$ python -q
>>> import numpy as np
>>> np.set_printoptions(precision=2, suppress=True, linewidth=100)
>>> X = np.loadtxt("data.csv", delimiter=",")
>>> X
array([[ -0.5,  -1.8,   0.4,  -1.5,  -0.7,   0.5],
       [  0.5,   0.1,  -1.9,   0.2,  -1.3,  -1.5],
       [ -1. ,   0.5,   0.4,  -0.6,  -1.3,   1.4],
       [  0.6,  -0.9,   0.8,  -0.2,   0.4,  -0.4],
       [  0.7,  -0.9,  -0.7,   0.8,  -0.6,  -0.2],
       [  1. ,   1.9,   0.4,   0.5,  -0.6,  -0.6],
       [ -1.2,   0.6,   0.8,  -1. ,  -0.4,  -0.8],
       [  1.6,  -0.5,  -0.5,  -1.7,  -0.7,  -1. ],
       [ -1.1,  -0.4,   0.5,   0.9,   0.3,   0.3],
       [ -0.2,   1.1,   0.5,   0.3,  -0.2,  -1.3],
       [  0.3,   0.1,   1.3,   1.4,  -1.7,  -0.2],
       [ -1.6,   0.9,   0.5,  -0.8,  -0.2,   0.6],
       [  0.7,  -0.9,  -1.9,  -1.2,  -0.4,  -1.1],
       [ -0.2,   0.7,  -1.2,  -0.3,  -1. ,   0.6],
       [ -0.2,  -0.5,  -0.9,  -0.7,  -0.8,   0.2],
       [  0.6,  -0.6,   1.2,   0.8,  -0.7,  -1.7],
       [ -0.1,  -1.7,  -0.2,  -0.3,   0.1,   1.5],
       [ -1.6,   0.2,   0.2,  -0.2,  -0.2,  -0.4],
       [ -0.2,   1.5,  -0.6,  -0.2,   0.8,   1.2],
       [  0.7,  -0.6,   1.2,   0.3,  -1.9,   0. ],
       [  1.4,   0.5,  -1.8,  -0.1,  -0.7,   0.9],
       [ -1.4,  -0.9,  -2. ,   0.5,  -0.9,  -0.3],
       [  0.5,  -0.5,   2. ,   0. ,   0.4,   1. ],
       [ -0.3,   0.1,  -1.9,   1.8,  -0.5,  -1.4],
       [ -0.5,   0.6,  -0.7,  -3.2,   1.2,  -0.1],
       [ -1.9,   1.5,  -1.1,   1. ,  -0.5,  -0.1],
       [  0.5,   1.6,  -1.1,   0.4,  -1.4,  -1.4],
       [  0. ,  -1.1,   0.5,   0.2,  -0.1,   0.5],
       [ -0.7,  -0.3,  -0.6,  -0.2,  -0.3,  -1. ],
       [  1.2,   0. ,   1.3,   0.5,  -0.2,  -0.2],
       [ -0.5,   0.4,  -1.7,   0.1,  -0.2,  -1.2],
       [  0.7,   1. ,   0.1,   1.4,   1.5,   2.2],
       [  0.7,   0. ,   0.7,   0.1,  -0.2,  -2.9],
       [ -0.2,  -1.4,  -0.2,  -1.7,  -0.6,  -0.5],
       [ -0.3,   0.2,  -0.7,  -0.7,   1.8,  -0.9],
       [ 12. ,  -8. ,  42. , -38. ,   6. ,  20. ],
       [ -0.7,   0.8,   1.9,   0.2,   1.4,  -1.2],
       [  0. ,   0. ,  -1.4,   0.4,  -0.8,  -0.7],
       [  0.2,  -0.7,   0.9,   0.1,  -0.4,   0.8],
       [  0.8,   0.3,   1.4,   0.7,  -0.5,   1.3],
       [ -2.5,  -0.4,   0.2,   2.6,  -1.2,   0.3],
       [  0.6,  -0.1,   0.7,  -0.6,  -0.5,  -0.7]])
>>> x = np.array([0, 0, 1, -1, -2, 0])
>>> a = np.maximum(X @ x, 0)
>>> np.flatnonzero(a > 1e-9)
array([ 0,  1,  2,  3,  5,  6,  7,  9, 10, 11, 12, 13, 14, 15, 17, 19, 22, 24, 26, 27, 28, 29, 32,
       33, 35, 38, 39, 41])
>>> O, vecs = np.linalg.qr(X[:, :3])[0], np.linalg.qr(X[:, 3:])[0]
>>> sigma = np.linalg.svd(O.T @ vecs, compute_uv=False)
>>> np.degrees(np.arccos(sigma.clip(0, 1)))
array([12.15, 76.29, 82.97])
>>> np.round(np.linalg.norm(O @ O.T - vecs @ vecs.T, 2), 2)
np.float64(0.99)
>>> Xs = X - X.mean(axis=0)
>>> vecs = np.linalg.svd(Xs)[2][:1]
>>> other = Xs - Xs @ vecs.T @ vecs
>>> np.linalg.norm(other, axis=1).round(6).argmax()
np.int64(31)
>>> dist = np.linalg.norm(X[:, None] - X[None], axis=-1)
>>> print(dist.mean(axis=1).argmax())
35
>>> dist[:5, :5]
array([[0.  , 4.14, 2.74, 2.43, 3.04],
       [4.14, 0.  , 4.09, 3.54, 2.24],
       [2.74, 4.09, 0.  , 3.31, 3.33],
       [2.43, 3.54, 3.31, 0.  , 2.07],
       [3.04, 2.24, 3.33, 2.07, 0.  ]])
>>> np.linalg.matrix_rank(dist ** 2)
np.int64(8)
>>> cov = np.cov(X, rowvar=False)
>>> X.std(axis=0)
array([2.05, 1.5 , 6.51, 5.88, 1.25, 3.24])
>>> print(cov.shape)
(6, 6)
>>> np.linalg.eigvalsh(cov)[::-1]
array([93.43,  1.29,  1.02,  0.83,  0.71,  0.49])
>>> np.argwhere(np.triu(np.abs(np.corrcoef(X.T)) > 0.8, 1))
array([[0, 2],
       [0, 3],
       [0, 5],
       [1, 2],
       [1, 3],
       [2, 3],
       [2, 5],
       [3, 5]])
>>> F = np.load("layer11.npy")
>>> print(F)
[[ 2  0 -2  3  1 -1]
 [ 1 -3  1  3 -2  0]
 [ 2  2 -2  3 -2  0]
 [ 2  3  1  0 -1  2]
 [ 2  2 -1 -2  0  0]
 [-3  3 -2  0 -3  0]
 [ 3  2  3 -3  2 -3]
 [ 2 -3 -3 -2 -1  3]
 [-2  3  1  3  3 -1]
 [ 4 -6  0  9 -3 -1]]
>>> O, vecs = np.linalg.qr(F[:, :4])[0], np.linalg.qr(F[:, 4:])[0]
>>> sigma = np.linalg.svd(O.T @ vecs, compute_uv=False)
>>> np.degrees(np.arccos(sigma.clip(0, 1)))
array([50.58, 54.92])
>>> sigma
array([0.63, 0.57])
>>> x = np.array([-1, -2, -3, 1, -1, 3])
>>> target = F @ x
>>> try:
...     np.linalg.solve(F, target)
... except np.linalg.LinAlgError as e:
...     print("failed:", e)
... 
failed: Last 2 dimensions of the array must be square
>>> np.linalg.lstsq(F, target)[0]
array([-1., -2., -3.,  1., -1.,  3.])
>>> target
array([  3,   7,   5,  -4,  -5,   6, -30,  21, -10,  17])
>>> print(np.linalg.solve(F.T @ F, F.T @ target))
[-1. -2. -3.  1. -1.  3.]
>>> rng = np.random.default_rng(6571)
>>> target = target + 0.1 * rng.normal(size=10)
>>> target
array([  3.06,   6.94,   4.97,  -4.06,  -4.97,   6.  , -30.12,  20.98, -10.04,  17.09])
>>> c, *_ = np.linalg.lstsq(F, target)
>>> [round(float(np.linalg.norm(np.linalg.solve(F.T @ F + lam * np.eye(6), F.T @ target))), 2) for lam in (0, 1, 10, 100)]
[5.01, 4.91, 4.23, 2.08]
>>> round(np.linalg.norm(target - F @ c), 2)
np.float64(0.13)
>>> c.round()
array([-1., -2., -3.,  1., -1.,  3.])
>>> hat = F @ np.linalg.solve(F.T @ F, F.T)
>>> print(np.allclose(hat @ hat, hat))
True
>>> np.round(hat @ F[:, 4], 2) + 0
array([ 1., -2., -2., -1.,  0., -3.,  2., -1.,  3., -3.])
>>> np.linalg.matrix_rank(np.eye(10) - hat)
np.int64(4)
>>> other = F / np.sqrt((F ** 2).mean(axis=1, keepdims=True))
>>> other[6]
array([ 1.11,  0.74,  1.11, -1.11,  0.74, -1.11])
>>> other = np.c_[F[:, :4] @ np.array([[9, 2, 4, 8], [4, 6, 0, 3], [6, 0, 6, 4], [2, 8, 7, 4]]), np.array([-6, -4, 6, -2, 8, 0, 6, 9, 7, -4])]
>>> other
array([[ 12,  28,  17,  20,  -6],
       [  9,   8,  31,  15,  -4],
       [ 20,  40,  17,  26,   6],
       [ 36,  22,  14,  29,  -2],
       [ 16,   0, -12,  10,   8],
       [-27,  12, -24, -23,   0],
       [ 47,  -6,   9,  30,   6],
       [-16, -30, -24, -13,   9],
       [  6,  38,  19,   9,   7],
       [ 30,  44,  79,  50,  -4]])
>>> np.linalg.matrix_rank(np.c_[F, other])
np.int64(7)
>>> print(np.linalg.matrix_rank(other))
5
>>> np.round(np.linalg.lstsq(F, other[:, 0])[0], 2) + 0
array([9., 4., 6., 2., 0., 0.])
>>> theta = rng.uniform(0, 2 * np.pi, 21)
>>> O, _ = np.linalg.qr(np.array([[-1.4, 0.6],
...     [-1.1, 1.2],
...     [1.0, 0.7],
...     [-0.5, 2.2],
...     [0.0, 0.2],
...     [1.5, -2.1],
...     [0.4, 0.7]]))
>>> arr = 5 * np.c_[np.cos(theta), np.sin(theta)] @ O.T
>>> print(arr)
[[ 0.34  1.44  1.58  3.33  0.32 -2.72  1.31]
 [ 2.8   1.96 -2.38  0.34 -0.07 -2.52 -1.09]
 [-2.72 -1.38  3.11  1.09  0.21  1.4   1.68]
 [ 1.86  0.24 -3.2  -2.64 -0.33  0.44 -1.98]
 [-0.2  -1.36 -1.73 -3.35 -0.33  2.62 -1.38]
 [-1.78 -2.09  0.2  -2.53 -0.19  3.3  -0.32]
 [ 2.31  2.18 -1.08  1.83  0.1  -3.21 -0.22]
 [-2.52 -1.04  3.26  1.66  0.26  0.82  1.85]
 [-2.52 -2.17  1.51 -1.41 -0.05  3.07  0.5 ]
 [ 2.83  1.79 -2.7  -0.18 -0.12 -2.16 -1.33]
 [-1.81 -0.2   3.19  2.69  0.34 -0.5   1.98]
 [ 0.8  -0.68 -2.6  -3.28 -0.36  1.76 -1.79]
 [-1.05 -1.82 -0.78 -3.08 -0.27  3.11 -0.88]
 [-0.86 -1.73 -1.01 -3.17 -0.29  3.02 -1.01]
 [-2.63 -2.13  1.78 -1.12 -0.02  2.95  0.67]
 [ 2.81  1.95 -2.41  0.29 -0.07 -2.49 -1.11]
 [-2.37 -2.18  1.19 -1.73 -0.09  3.18  0.29]
 [-1.12 -1.85 -0.69 -3.04 -0.27  3.14 -0.83]
 [ 1.64  2.05  0.01  2.66  0.21 -3.28  0.44]
 [ 0.2   1.36  1.72  3.35  0.33 -2.62  1.38]
 [-2.33 -2.18  1.12 -1.79 -0.1   3.2   0.24]]
>>> Z = arr[[3, 14]].astype(float)
>>> for _ in range(4):
...     labels = np.linalg.norm(arr[:, None] - Z, axis=-1).argmin(axis=1)
...     Z = np.array([arr[labels == j].mean(axis=0) for j in range(2)])
... 
>>> labels
array([0, 0, 1, 0, 1, 1, 0, 1, 1, 0, 1, 1, 1, 1, 1, 0, 1, 1, 0, 0, 1])
>>> Z[1] - Z[0]
array([-3.47, -3.22,  1.71, -2.59, -0.14,  4.71,  0.4 ])
>>> np.abs(Z[1] - Z[0]).argmax()
np.int64(5)
>>> Uu, sigma = np.linalg.svd(arr)
Traceback (most recent call last):
  File "<python-input-63>", line 1, in <module>
    Uu, sigma = np.linalg.svd(arr)
    ^^^^^^^^^
ValueError: too many values to unpack (expected 2)
>>> Uu, sigma, Vh = np.linalg.svd(arr, full_matrices=False)
>>> print(np.round(sigma / sigma[0], 2) + 0)
[1.   0.77 0.   0.   0.   0.   0.  ]
>>> np.round(Uu.T @ arr @ Vh.T, 2) + 0
array([[18.17,  0.  ,  0.  ,  0.  ,  0.  ,  0.  ,  0.  ],
       [ 0.  , 13.96,  0.  ,  0.  ,  0.  ,  0.  ,  0.  ],
       [ 0.  ,  0.  ,  0.  ,  0.  ,  0.  ,  0.  ,  0.  ],
       [ 0.  ,  0.  ,  0.  ,  0.  ,  0.  ,  0.  ,  0.  ],
       [ 0.  ,  0.  ,  0.  ,  0.  ,  0.  ,  0.  ,  0.  ],
       [ 0.  ,  0.  ,  0.  ,  0.  ,  0.  ,  0.  ,  0.  ],
       [ 0.  ,  0.  ,  0.  ,  0.  ,  0.  ,  0.  ,  0.  ]])
>>> Uu.shape, sigma.shape, Vh.shape
((21, 7), (7,), (7, 7))
>>> feats = np.loadtxt("w.csv", delimiter=",")
>>> print(feats)
[[1. 0. 0. 0. 0. 0. 0. 0. 0. 0. 0. 0. 0.]
 [1. 1. 0. 0. 0. 0. 0. 0. 0. 0. 0. 0. 0.]
 [2. 2. 1. 0. 0. 0. 0. 0. 0. 0. 0. 0. 0.]
 [2. 3. 1. 1. 0. 0. 0. 0. 0. 0. 0. 0. 0.]
 [2. 3. 1. 3. 1. 0. 0. 0. 0. 0. 0. 0. 0.]
 [2. 3. 1. 3. 0. 1. 0. 0. 0. 0. 0. 0. 0.]
 [0. 3. 3. 1. 0. 3. 1. 0. 0. 0. 0. 0. 0.]
 [2. 2. 1. 3. 2. 2. 3. 1. 0. 0. 0. 0. 0.]
 [1. 1. 1. 1. 1. 2. 3. 0. 1. 0. 0. 0. 0.]
 [0. 0. 2. 3. 1. 0. 0. 0. 2. 1. 0. 0. 0.]
 [0. 3. 1. 1. 1. 1. 2. 0. 0. 1. 1. 0. 0.]
 [0. 1. 2. 0. 0. 2. 2. 2. 3. 2. 1. 1. 0.]
 [3. 2. 2. 3. 0. 1. 3. 3. 0. 2. 2. 1. 1.]]
>>> O, R = np.linalg.qr(F)
>>> O.shape, R.shape
((10, 6), (6, 6))
>>> print(R.round(2) + 0)
[[ -7.68   3.65   0.    -3.65   1.43   0.39]
 [  0.     8.93   0.67  -4.34   2.1   -0.83]
 [  0.     0.     5.79  -0.71   2.69  -2.49]
 [  0.     0.     0.   -10.07   1.47   1.58]
 [  0.     0.     0.     0.     5.11  -1.26]
 [  0.     0.     0.     0.     0.     3.72]]
>>> np.trace(O @ O.T)
np.float64(6.0)
>>> np.allclose(R.T @ R, F.T @ F)
True
>>> print(np.round(O @ R, 2) + 0)
[[ 2.  0. -2.  3.  1. -1.]
 [ 1. -3.  1.  3. -2.  0.]
 [ 2.  2. -2.  3. -2.  0.]
 [ 2.  3.  1.  0. -1.  2.]
 [ 2.  2. -1. -2.  0.  0.]
 [-3.  3. -2.  0. -3.  0.]
 [ 3.  2.  3. -3.  2. -3.]
 [ 2. -3. -3. -2. -1.  3.]
 [-2.  3.  1.  3.  3. -1.]
 [ 4. -6.  0.  9. -3. -1.]]
>>> round(abs(R[0, 0]), 2), round(float(np.linalg.norm(F[:, 0])), 2)
(np.float64(7.68), 7.68)
>>> np.abs(np.diag(R))
array([ 7.68,  8.93,  5.79, 10.07,  5.11,  3.72])
